% ipython --no-banner

In [1]: import numpy as np

In [2]: np.set_printoptions(precision=2, suppress=True, linewidth=120)

In [3]: feats = np.load("run2.npy")

In [4]: print(feats)
[[-0.65 -0.05  0.25  0.05  0.2  -1.2   0.  ]
 [ 0.13  0.01 -0.05 -0.01 -0.04  0.24  0.  ]
 [-0.91 -0.07  0.35  0.07  0.28 -1.68  0.  ]
 [-0.13 -0.01  0.05  0.01  0.04 -0.24  0.  ]
 [ 0.26  0.02 -0.1  -0.02 -0.08  0.48  0.  ]
 [ 0.65  0.05 -0.25 -0.05 -0.2   1.2   0.  ]
 [-0.13 -0.01  0.05  0.01  0.04 -0.24  0.  ]
 [ 1.56  0.12 -0.6  -0.12 -0.48  2.88  0.  ]
 [ 1.43  0.11 -0.55 -0.11 -0.44  2.64  0.  ]]

In [5]: t3 = np.stack([feats, 3 * feats, feats[::-1]])

In [6]: print((t3 @ feats.T).shape)
(3, 9, 9)

In [7]: print(np.linalg.matrix_rank(t3.reshape(3, -1)))
2

In [8]: print(np.linalg.matrix_rank(t3))
[1 1 1]

In [9]: print(np.linalg.norm(t3, axis=(1, 2)))
[ 5.41 16.22  5.41]

In [10]: left, sigma, Vt = np.linalg.svd(feats)

In [11]: print(np.argmax(sigma[:-1] / (sigma[1:] + 1e-6)) + 1)
1

In [12]: print(sigma.round(2) + 0)
[5.41 0.   0.   0.   0.   0.   0.  ]

In [13]: out = left[:, :1] @ np.diag(sigma[:1]) @ Vt[:1]

In [14]: print(out)
[[-0.65 -0.05  0.25  0.05  0.2  -1.2   0.  ]
 [ 0.13  0.01 -0.05 -0.01 -0.04  0.24  0.  ]
 [-0.91 -0.07  0.35  0.07  0.28 -1.68  0.  ]
 [-0.13 -0.01  0.05  0.01  0.04 -0.24  0.  ]
 [ 0.26  0.02 -0.1  -0.02 -0.08  0.48  0.  ]
 [ 0.65  0.05 -0.25 -0.05 -0.2   1.2   0.  ]
 [-0.13 -0.01  0.05  0.01  0.04 -0.24  0.  ]
 [ 1.56  0.12 -0.6  -0.12 -0.48  2.88  0.  ]
 [ 1.43  0.11 -0.55 -0.11 -0.44  2.64  0.  ]]

In [15]: left, sigma, Vt = np.linalg.svd(feats)

In [16]: vecs = Vt[:(sigma > 1e-8).sum()]

In [17]: rng = np.random.default_rng(11712)

In [18]: x0 = feats[7] + 4 * feats[6] + rng.integers(2) * np.eye(7)[5]

In [19]: print(x0)
[ 1.04  0.08 -0.4  -0.08 -0.32  1.92  0.  ]

In [20]: print(round(np.linalg.norm(x0 - vecs.T @ vecs @ x0), 2))
0.0

In [21]: print(np.round(vecs.T @ vecs, 2) + 0)
[[ 0.21  0.02 -0.08 -0.02 -0.07  0.4   0.  ]
 [ 0.02  0.   -0.01  0.   -0.01  0.03  0.  ]
 [-0.08 -0.01  0.03  0.01  0.03 -0.15  0.  ]
 [-0.02  0.    0.01  0.    0.01 -0.03  0.  ]
 [-0.07 -0.01  0.03  0.01  0.02 -0.12  0.  ]
 [ 0.4   0.03 -0.15 -0.03 -0.12  0.73  0.  ]
 [ 0.    0.    0.    0.    0.    0.    0.  ]]

In [22]: print(np.allclose(vecs.T @ vecs @ x0, x0))
True

In [23]: print(np.linalg.matrix_rank(np.vstack([feats, x0])))
1

In [24]: print(np.round(np.diag(vecs.T @ vecs), 2) + 0)
[0.21 0.   0.03 0.   0.02 0.73 0.  ]

In [25]: J = np.array([[-1, 1, 3],
    ...:     [-2, 1, -3],
    ...:     [-2, 2, -3],
    ...:     [1, -1, -1],
    ...:     [-3, -2, 3],
    ...:     [1, -1, -2]])

In [26]: J[:, 1] = 3 * J[:, 0]

In [27]: print(J)
[[-1 -3  3]
 [-2 -6 -3]
 [-2 -6 -3]
 [ 1  3 -1]
 [-3 -9  3]
 [ 1  3 -2]]

In [28]: W = np.array([[1, 3, 2, 3, 2, 2], [1, 3, 2, 0, 1, 1], [3, 2, 2, 1, 0, 2]])

In [29]: coef = np.array([2, 1, -1, 2, -1, 1])

In [30]: hid = np.maximum(J @ W + coef, 0)

In [31]: print((hid > 0).astype(int))
[[1 0 0 1 0 1]
 [0 0 0 0 0 0]
 [0 0 0 0 0 0]
 [1 1 1 1 1 1]
 [0 0 0 0 0 0]
 [0 1 1 1 1 1]]

In [32]: print(hid)
[[ 7  0  0  2  0  2]
 [ 0  0  0  0  0  0]
 [ 0  0  0  0  0  0]
 [ 3 11  5  4  4  4]
 [ 0  0  0  0  0  0]
 [ 0  9  3  3  4  2]]

In [33]: Z = np.array([[2, -2], [2, 1], [-5, 1], [4, 4], [3, -1], [3, 2]])

In [34]: print(W @ Z)
[[22 17]
 [ 4  4]
 [10  6]]

In [35]: print((hid @ Z).round(6).argmax(axis=1))
[0 0 0 0 0 0]

In [36]: print(J @ np.linalg.pinv(J) @ J)
[[-1. -3.  3.]
 [-2. -6. -3.]
 [-2. -6. -3.]
 [ 1.  3. -1.]
 [-3. -9.  3.]
 [ 1.  3. -2.]]

In [37]: print(np.linalg.lstsq(J[:-1].T, J[-1])[2])
2

In [38]: print(np.abs(np.diag(np.linalg.qr(J)[1])) > 1e-9)
[ True False  True]

In [39]: print(np.linalg.norm(J, axis=1))
[4.36 7.   7.   3.32 9.95 3.74]

In [40]: print(J[3] @ J[4])
-33

In [41]: print(np.linalg.norm(J, axis=0))
[ 4.47 13.42  6.4 ]

In [42]: F = np.loadtxt("block17.csv", delimiter=",")

In [43]: print(F)
[[ 0.82  0.93 -0.99 -0.85]
 [ 0.62  0.92 -0.99  0.81]
 [-0.64 -0.76  0.62 -0.98]
 [ 0.61  0.3   0.76  1.  ]
 [-0.93  0.16 -0.97  0.24]
 [-0.82 -0.91  0.99  0.84]
 [-0.49 -0.49  0.6   0.25]
 [ 0.65  0.29  0.43  0.78]
 [-0.85 -0.81  0.91  0.8 ]
 [-0.01 -0.98  1.   -0.27]
 [ 0.6   0.85 -0.98 -0.48]
 [-0.82 -0.91  0.97 -0.29]
 [-0.77 -0.88  0.96 -0.09]
 [-0.92 -0.85  0.82  0.32]
 [-0.95 -0.91  0.91  0.43]
 [ 0.97  0.91 -0.82  0.  ]
 [ 0.84  0.19  0.5  -0.81]
 [ 0.99  0.99 -1.   -0.41]
 [ 0.99  1.   -1.    0.84]]

In [44]: O, R = np.linalg.qr(F)

In [45]: print(O.round(2) + 0)
[[-0.24 -0.12 -0.07 -0.31]
 [-0.18 -0.22  0.04  0.32]
 [ 0.19  0.12 -0.12 -0.36]
 [-0.18  0.14  0.68  0.05]
 [ 0.27 -0.58 -0.03  0.01]
 [ 0.24  0.11  0.1   0.29]
 [ 0.14  0.04  0.14  0.01]
 [-0.19  0.17  0.36  0.16]
 [ 0.25  0.04  0.18  0.2 ]
 [ 0.    0.58 -0.49  0.27]
 [-0.18 -0.19 -0.03 -0.19]
 [ 0.24  0.11  0.08 -0.19]
 [ 0.22  0.12  0.08 -0.11]
 [ 0.27  0.02  0.1   0.04]
 [ 0.28  0.04  0.11  0.09]
 [-0.28 -0.03 -0.04  0.06]
 [-0.25  0.33  0.17 -0.38]
 [-0.29 -0.07 -0.1  -0.08]
 [-0.29 -0.08 -0.09  0.45]]

In [46]: print(np.abs(np.diag(R)))
[3.43 1.68 1.18 2.3 ]

In [47]: print(np.round(O @ R, 2) + 0)
[[ 0.82  0.93 -0.99 -0.85]
 [ 0.62  0.92 -0.99  0.81]
 [-0.64 -0.76  0.62 -0.98]
 [ 0.61  0.3   0.76  1.  ]
 [-0.93  0.16 -0.97  0.24]
 [-0.82 -0.91  0.99  0.84]
 [-0.49 -0.49  0.6   0.25]
 [ 0.65  0.29  0.43  0.78]
 [-0.85 -0.81  0.91  0.8 ]
 [-0.01 -0.98  1.   -0.27]
 [ 0.6   0.85 -0.98 -0.48]
 [-0.82 -0.91  0.97 -0.29]
 [-0.77 -0.88  0.96 -0.09]
 [-0.92 -0.85  0.82  0.32]
 [-0.95 -0.91  0.91  0.43]
 [ 0.97  0.91 -0.82  0.  ]
 [ 0.84  0.19  0.5  -0.81]
 [ 0.99  0.99 -1.   -0.41]
 [ 0.99  1.   -1.    0.84]]

In [48]: print(np.round(O.T @ O, 2) + 0)
[[1. 0. 0. 0.]
 [0. 1. 0. 0.]
 [0. 0. 1. 0.]
 [0. 0. 0. 1.]]

In [49]: print(np.allclose(R.T @ R, F.T @ F))
True

In [50]: print(R)
[[-3.43 -3.01  2.38  0.32]
 [ 0.   -1.68  2.72 -0.31]
 [ 0.    0.    1.18  1.46]
 [ 0.    0.    0.    2.3 ]]

In [51]: print(np.trace(O @ O.T))
4.0
